$ ipython --no-banner

In [1]: import numpy as np

In [2]: np.set_printoptions(suppress=True, linewidth=200)

In [3]: rnd = lambda a: np.round(a, 3) + 0

In [4]: M = np.loadtxt("test17.csv", delimiter=",")

In [5]: rnd(M)
Out[5]: 
array([[-0.091, -0.087,  0.024, -0.483,  0.866],
       [-0.724, -0.112,  0.662, -0.068, -0.143],
       [-0.362,  0.118, -0.203,  0.796,  0.424],
       [-0.453, -0.549, -0.649, -0.189, -0.19 ],
       [ 0.362, -0.815,  0.314,  0.304,  0.117]])

In [6]: x0 = np.array([-1, 2, -1, 2, -3])

In [7]: a = np.maximum(M @ x0, 0)

In [8]: rnd(M * (a > 1e-9)[:, None])
Out[8]: 
array([[ 0.   ,  0.   ,  0.   ,  0.   ,  0.   ],
       [-0.724, -0.112,  0.662, -0.068, -0.143],
       [-0.362,  0.118, -0.203,  0.796,  0.424],
       [-0.453, -0.549, -0.649, -0.189, -0.19 ],
       [ 0.   ,  0.   ,  0.   ,  0.   ,  0.   ]])

In [9]: rnd(np.maximum(M @ (3 * x0), 0))
Out[9]: array([0.   , 0.394, 3.371, 0.582, 0.   ])

In [10]: np.flatnonzero(a > 1e-9)
Out[10]: array([1, 2, 3])

In [11]: rnd(a)
Out[11]: array([0.   , 0.131, 1.124, 0.194, 0.   ])

In [12]: rnd(M.T @ a)
Out[12]: array([-0.59 ,  0.011, -0.267,  0.849,  0.42 ])

In [13]: print(rnd(np.maximum(M @ x0, 0) - np.maximum(-M @ x0, 0)))
[-3.672  0.131  1.124  0.194 -2.05 ]

In [14]: proj = np.triu(np.array([[1, 1, 1, 1, 2],
    ...:     [1, 2, 0, 0, 2],
    ...:     [1, 2, 2, 1, 1],
    ...:     [0, 1, 0, 2, 0],
    ...:     [0, 0, 0, 2, 1]]), 1) + np.eye(5)

In [15]: A2 = proj @ M @ np.linalg.inv(proj)

In [16]: np.linalg.matrix_rank(A2)
Out[16]: np.int64(5)

In [17]: rnd(np.trace(A2)), rnd(np.trace(M))
Out[17]: (np.float64(-0.478), np.float64(-0.478))

In [18]: W2 = np.array([[-3, 2, 3, 2, 3], [-3, -3, 3, 2, 2], [1, 3, -1, 0, -1]])

In [19]: arr = np.repeat(W2, 26 // 3, axis=0)

In [20]: rng = np.random.default_rng(33)

In [21]: arr = arr + 0.02 * rng.normal(size=arr.shape)

In [22]: rnd(arr)
Out[22]: 
array([[-2.992,  1.989,  3.012,  2.001,  2.969],
       [-2.98 ,  1.998,  3.012,  2.037,  3.005],
       [-3.021,  1.986,  3.02 ,  1.971,  3.005],
       [-2.992,  1.977,  3.003,  2.011,  2.985],
       [-3.01 ,  2.011,  2.974,  1.982,  3.019],
       [-2.998,  1.972,  3.   ,  2.039,  2.97 ],
       [-2.984,  2.015,  2.996,  2.012,  2.987],
       [-2.969,  2.034,  2.982,  1.996,  3.003],
       [-3.013, -2.993,  2.979,  2.012,  1.994],
       [-3.001, -2.991,  3.019,  1.98 ,  2.016],
       [-2.982, -3.002,  3.031,  1.985,  1.989],
       [-2.992, -3.014,  3.028,  2.004,  2.034],
       [-3.021, -3.019,  3.027,  1.979,  2.022],
       [-3.016, -2.995,  3.023,  1.999,  1.977],
       [-3.01 , -2.977,  3.004,  2.014,  2.002],
       [-2.994, -3.004,  2.98 ,  2.011,  2.004],
       [ 0.96 ,  3.   , -0.98 ,  0.039, -1.027],
       [ 1.002,  3.011, -0.985, -0.014, -0.99 ],
       [ 0.992,  2.999, -1.011,  0.006, -1.008],
       [ 1.006,  2.998, -0.982,  0.034, -1.001],
       [ 0.985,  2.995, -1.011, -0.033, -0.999],
       [ 0.99 ,  3.018, -1.003,  0.019, -0.985],
       [ 0.99 ,  2.993, -1.01 , -0.009, -0.984],
       [ 0.99 ,  2.992, -1.016,  0.028, -1.007]])

In [23]: dist = np.linalg.norm(arr[:, None] - arr[None], axis=-1)

In [24]: (dist + 1e9 * np.eye(24)).round(6).argmin(axis=1)
Out[24]: array([ 3,  6,  0,  0,  7,  3,  7,  6, 15, 12,  9,  9,  9, 14,  8,  8, 23, 22, 23, 23, 22, 18, 18, 18])

In [25]: np.linalg.matrix_rank(dist ** 2)
Out[25]: np.int64(7)

In [26]: C2 = np.cov(arr, rowvar=False)

In [27]: print(rnd(arr.std(axis=0)))
[1.88  2.624 1.888 0.94  1.698]

In [28]: rnd(np.polyfit(arr[:, 1], arr[:, 2], 1))
Out[28]: array([-0.454,  1.973])

In [29]: np.argwhere(np.triu(np.abs(np.corrcoef(arr.T)) > 0.8, 1))
Out[29]: 
array([[0, 2],
       [0, 3],
       [0, 4],
       [2, 3],
       [2, 4],
       [3, 4]])

In [30]: rnd(np.corrcoef(arr.T))
Out[30]: 
array([[ 1.   ,  0.631, -1.   , -1.   , -0.971],
       [ 0.631,  1.   , -0.631, -0.626, -0.426],
       [-1.   , -0.631,  1.   ,  1.   ,  0.971],
       [-1.   , -0.626,  1.   ,  1.   ,  0.972],
       [-0.971, -0.426,  0.971,  0.972,  1.   ]])

In [31]: print(rnd(np.median(arr, axis=0)))
[-2.988  1.993  2.989  1.984  2.003]

In [32]: rnd(np.corrcoef(arr[:, 1], arr[:, 2])[0, 1])
Out[32]: np.float64(-0.631)

In [33]: print(np.argsort(-arr.std(axis=0).round(6), kind="stable"))
[1 2 0 4 3]
